$ python3 -q
>>> import numpy as np
>>> np.set_printoptions(precision=2, suppress=True, linewidth=100)
>>> arr = np.load("a.npy")
>>> print(arr)
[[-1.  1.  0.  0.  0.  0.  0.  0.  0.  0.  0.  0.]
 [ 0. -1.  1.  0.  0.  0.  0.  0.  0.  0.  0.  0.]
 [ 0.  0. -1.  1.  0.  0.  0.  0.  0.  0.  0.  0.]
 [ 0.  0.  0. -1.  1.  0.  0.  0.  0.  0.  0.  0.]
 [ 0.  0.  0.  0. -1.  1.  0.  0.  0.  0.  0.  0.]
 [ 0.  0.  0.  0.  0. -1.  1.  0.  0.  0.  0.  0.]
 [ 0.  0.  0.  0.  0.  0. -1.  1.  0.  0.  0.  0.]
 [ 0.  0.  0.  0.  0.  0.  0. -1.  1.  0.  0.  0.]
 [ 0.  0.  0.  0.  0.  0.  0.  0. -1.  1.  0.  0.]
 [ 0.  0.  0.  0.  0.  0.  0.  0.  0. -1.  1.  0.]
 [ 0.  0.  0.  0.  0.  0.  0.  0.  0.  0. -1.  1.]
 [ 0.  0.  0.  0.  0.  0.  0.  0.  0.  0.  0. -1.]]
>>> print(np.linalg.matrix_power(arr, 4))
[[ 1. -4.  6. -4.  1.  0.  0.  0.  0.  0.  0.  0.]
 [ 0.  1. -4.  6. -4.  1.  0.  0.  0.  0.  0.  0.]
 [ 0.  0.  1. -4.  6. -4.  1.  0.  0.  0.  0.  0.]
 [ 0.  0.  0.  1. -4.  6. -4.  1.  0.  0.  0.  0.]
 [ 0.  0.  0.  0.  1. -4.  6. -4.  1.  0.  0.  0.]
 [ 0.  0.  0.  0.  0.  1. -4.  6. -4.  1.  0.  0.]
 [ 0.  0.  0.  0.  0.  0.  1. -4.  6. -4.  1.  0.]
 [ 0.  0.  0.  0.  0.  0.  0.  1. -4.  6. -4.  1.]
 [ 0.  0.  0.  0.  0.  0.  0.  0.  1. -4.  6. -4.]
 [ 0.  0.  0.  0.  0.  0.  0.  0.  0.  1. -4.  6.]
 [ 0.  0.  0.  0.  0.  0.  0.  0.  0.  0.  1. -4.]
 [ 0.  0.  0.  0.  0.  0.  0.  0.  0.  0.  0.  1.]]
>>> print(np.trace(arr))
-12.0
>>> print(np.sort(np.abs(np.linalg.eigvals(arr))))
[1. 1. 1. 1. 1. 1. 1. 1. 1. 1. 1. 1.]
>>> print(np.round(np.linalg.det(arr), 2))
1.0
>>> print(np.allclose(arr, arr.T))
False
>>> print(arr @ arr)
[[ 1. -2.  1.  0.  0.  0.  0.  0.  0.  0.  0.  0.]
 [ 0.  1. -2.  1.  0.  0.  0.  0.  0.  0.  0.  0.]
 [ 0.  0.  1. -2.  1.  0.  0.  0.  0.  0.  0.  0.]
 [ 0.  0.  0.  1. -2.  1.  0.  0.  0.  0.  0.  0.]
 [ 0.  0.  0.  0.  1. -2.  1.  0.  0.  0.  0.  0.]
 [ 0.  0.  0.  0.  0.  1. -2.  1.  0.  0.  0.  0.]
 [ 0.  0.  0.  0.  0.  0.  1. -2.  1.  0.  0.  0.]
 [ 0.  0.  0.  0.  0.  0.  0.  1. -2.  1.  0.  0.]
 [ 0.  0.  0.  0.  0.  0.  0.  0.  1. -2.  1.  0.]
 [ 0.  0.  0.  0.  0.  0.  0.  0.  0.  1. -2.  1.]
 [ 0.  0.  0.  0.  0.  0.  0.  0.  0.  0.  1. -2.]
 [ 0.  0.  0.  0.  0.  0.  0.  0.  0.  0.  0.  1.]]
>>> print(round(np.abs(np.linalg.eigvals(arr)).max(), 2))
1.0
>>> u = np.array([1, 0, -2, 0, 1, -1, 1, 0, -2, 0, 0, -2])
>>> A2 = arr + np.outer(u, np.eye(12)[8])
>>> print(np.linalg.matrix_rank(A2 - arr))
1
>>> rng = np.random.default_rng(28)
>>> z = rng.permutation(12)
>>> print(z)
[10  9  6  4  5  3 11  1  7  2  0  8]
>>> A2 = arr[z][:, z]
>>> print(np.trace(A2))
-12.0
>>> print(A2)
[[-1.  0.  0.  0.  0.  0.  1.  0.  0.  0.  0.  0.]
 [ 1. -1.  0.  0.  0.  0.  0.  0.  0.  0.  0.  0.]
 [ 0.  0. -1.  0.  0.  0.  0.  0.  1.  0.  0.  0.]
 [ 0.  0.  0. -1.  1.  0.  0.  0.  0.  0.  0.  0.]
 [ 0.  0.  1.  0. -1.  0.  0.  0.  0.  0.  0.  0.]
 [ 0.  0.  0.  1.  0. -1.  0.  0.  0.  0.  0.  0.]
 [ 0.  0.  0.  0.  0.  0. -1.  0.  0.  0.  0.  0.]
 [ 0.  0.  0.  0.  0.  0.  0. -1.  0.  1.  0.  0.]
 [ 0.  0.  0.  0.  0.  0.  0.  0. -1.  0.  0.  1.]
 [ 0.  0.  0.  0.  0.  1.  0.  0.  0. -1.  0.  0.]
 [ 0.  0.  0.  0.  0.  0.  0.  1.  0.  0. -1.  0.]
 [ 0.  1.  0.  0.  0.  0.  0.  0.  0.  0.  0. -1.]]
>>> print(np.allclose(A2, arr))
False
>>> print(round(np.linalg.det(A2), 2), np.round(np.linalg.det(arr[z]), 2))
1.0 -1.0
>>> print(np.linalg.matrix_rank(arr - arr[0, 0] * np.eye(12)))
11
>>> print([int(np.linalg.matrix_rank(np.linalg.matrix_power(arr, p))) for p in range(1, 13)])
[12, 12, 12, 12, 12, 12, 12, 12, 12, 12, 12, 12]
>>> print(arr @ arr)
[[ 1. -2.  1.  0.  0.  0.  0.  0.  0.  0.  0.  0.]
 [ 0.  1. -2.  1.  0.  0.  0.  0.  0.  0.  0.  0.]
 [ 0.  0.  1. -2.  1.  0.  0.  0.  0.  0.  0.  0.]
 [ 0.  0.  0.  1. -2.  1.  0.  0.  0.  0.  0.  0.]
 [ 0.  0.  0.  0.  1. -2.  1.  0.  0.  0.  0.  0.]
 [ 0.  0.  0.  0.  0.  1. -2.  1.  0.  0.  0.  0.]
 [ 0.  0.  0.  0.  0.  0.  1. -2.  1.  0.  0.  0.]
 [ 0.  0.  0.  0.  0.  0.  0.  1. -2.  1.  0.  0.]
 [ 0.  0.  0.  0.  0.  0.  0.  0.  1. -2.  1.  0.]
 [ 0.  0.  0.  0.  0.  0.  0.  0.  0.  1. -2.  1.]
 [ 0.  0.  0.  0.  0.  0.  0.  0.  0.  0.  1. -2.]
 [ 0.  0.  0.  0.  0.  0.  0.  0.  0.  0.  0.  1.]]
>>> print(np.sort(np.linalg.eigvals(arr)))
[-1. -1. -1. -1. -1. -1. -1. -1. -1. -1. -1. -1.]
>>> u = np.array([2, 2, 2, 1, 0, 2, 1, -2, -2, -1, 1, -3, 0, 3])
>>> F = np.array([np.roll(u, i) for i in range(14)])
>>> print(F)
[[ 2  2  2  1  0  2  1 -2 -2 -1  1 -3  0  3]
 [ 3  2  2  2  1  0  2  1 -2 -2 -1  1 -3  0]
 [ 0  3  2  2  2  1  0  2  1 -2 -2 -1  1 -3]
 [-3  0  3  2  2  2  1  0  2  1 -2 -2 -1  1]
 [ 1 -3  0  3  2  2  2  1  0  2  1 -2 -2 -1]
 [-1  1 -3  0  3  2  2  2  1  0  2  1 -2 -2]
 [-2 -1  1 -3  0  3  2  2  2  1  0  2  1 -2]
 [-2 -2 -1  1 -3  0  3  2  2  2  1  0  2  1]
 [ 1 -2 -2 -1  1 -3  0  3  2  2  2  1  0  2]
 [ 2  1 -2 -2 -1  1 -3  0  3  2  2  2  1  0]
 [ 0  2  1 -2 -2 -1  1 -3  0  3  2  2  2  1]
 [ 1  0  2  1 -2 -2 -1  1 -3  0  3  2  2  2]
 [ 2  1  0  2  1 -2 -2 -1  1 -3  0  3  2  2]
 [ 2  2  1  0  2  1 -2 -2 -1  1 -3  0  3  2]]
>>> A2 = np.linalg.inv(F)
>>> print(round(np.linalg.det(F) * np.linalg.det(A2), 2))
1.0
>>> print(round(float(np.linalg.slogdet(F)[0]), 2))
1.0
>>> print(np.allclose(A2, F.T))
False
>>> z = rng.permutation(14)
>>> print(z)
[ 1 13  9 10  7  4  8  3 12 11  0  6  5  2]
>>> A2 = F[z][:, z]
>>> print(np.diag(A2))
[2 2 2 2 2 2 2 2 2 2 2 2 2 2]
>>> print(np.trace(A2))
28
>>> print(np.allclose(A2, F))
False
>>> print(np.sort(np.abs(np.linalg.eigvals(A2))))
[ 2.    3.34  3.34  3.34  3.34  4.2   4.2   6.    6.55  6.55  8.5   8.5  12.12 12.12]
>>> X = np.load("layer0.npy")
>>> print(X)
[[ 4.  0.  0.  0.  0.  0.  0.  0.  0.  0.  0.  0.  0.  0.]
 [ 0.  0.  2.  9.  8.  5.  9.  2.  0.  3. -5.  3.  9.  6.]
 [ 0.  9.  3. -1. -7.  5.  5. -4.  5. -6.  2.  2. -6. -9.]
 [ 0. -4.  8. -9.  0.  0.  9. -2. -4.  0. -2.  2. -2. -6.]
 [ 0. -4. -7. -8. -5. -6. -8. -3.  7. -3. -5. -1. -1.  7.]
 [ 0. -1. -5.  9. -9. -1. -9.  0. -8.  2.  1. -3.  5.  4.]
 [ 0. -3. -7.  7.  9. -7. -5.  0. -3.  0.  3. -6. -7. -8.]
 [ 0. -3.  9.  9.  5. -6. -8. -4. -4.  9.  7.  4. -1.  1.]
 [ 0.  2.  5. -3. -2.  6.  2.  1.  3.  4. -5. -3. -3. -4.]
 [ 0.  9.  0. -7. -4.  1.  2. -9.  3. -4. -5.  8. -3.  1.]
 [ 0.  0. -5. -4.  1. -8.  8. -6.  6. -6. -9.  2. -7.  1.]
 [ 0.  5. -4. -8.  5.  1. -3.  4.  1.  0.  4. -3.  4. -1.]
 [ 0. -5.  7. -3.  2. -9.  0. -6. -4. -1. -5.  7. -7.  3.]
 [ 0.  2.  5.  9. -6.  4.  2.  9. -8.  8. -4.  4.  7. -8.]]
>>> # splits into 2 blocks
>>> print(np.sort(np.abs(np.linalg.eigvals(X))))
[ 3.97  4.    5.92  5.92  8.96 10.51 10.51 13.74 13.74 16.73 18.78 18.78 20.81 20.81]
>>> W1 = np.array([[2, 1, 0, 1],
...     [2, 0, 0, 3],
...     [3, 1, 3, 3],
...     [3, 0, 1, 2],
...     [1, 1, 3, 3],
...     [0, 3, 2, 3],
...     [3, 1, 2, 3],
...     [3, 2, 2, 0],
...     [2, 0, 3, 1],
...     [2, 0, 0, 1],
...     [3, 3, 2, 3],
...     [1, 2, 1, 3],
...     [1, 0, 3, 2],
...     [3, 2, 1, 3]])
>>> b = np.array([-1, 0, -1, 0])
>>> hid = np.maximum(X @ W1 + b, 0)
>>> print(hid)
[[  7.   4.   0.   4.]
 [ 94.  41.  96. 123.]
 [  0.   0.   0.  15.]
 [  0.   0.   2.   0.]
 [  0.   0.   0.   0.]
 [  0.   0.   0.   0.]
 [  0.   0.   0.   0.]
 [ 53.  11.  18.  48.]
 [  0.   0.   6.   0.]
 [  0.   0.   0.  15.]
 [  0.   0.   0.   0.]
 [  0.  13.  17.   5.]
 [  0.   0.   0.   0.]
 [ 47.  11.  20.  29.]]
>>> print((hid > 0).astype(int))
[[1 1 0 1]
 [1 1 1 1]
 [0 0 0 1]
 [0 0 1 0]
 [0 0 0 0]
 [0 0 0 0]
 [0 0 0 0]
 [1 1 1 1]
 [0 0 1 0]
 [0 0 0 1]
 [0 0 0 0]
 [0 1 1 1]
 [0 0 0 0]
 [1 1 1 1]]
>>> W2 = np.array([[4, 3], [0, 3], [1, 2], [3, 4]])
>>> print(hid @ W2)
[[  40.   49.]
 [ 841. 1089.]
 [  45.   60.]
 [   2.    4.]
 [   0.    0.]
 [   0.    0.]
 [   0.    0.]
 [ 374.  420.]
 [   6.   12.]
 [  45.   60.]
 [   0.    0.]
 [  32.   93.]
 [   0.    0.]
 [ 295.  330.]]
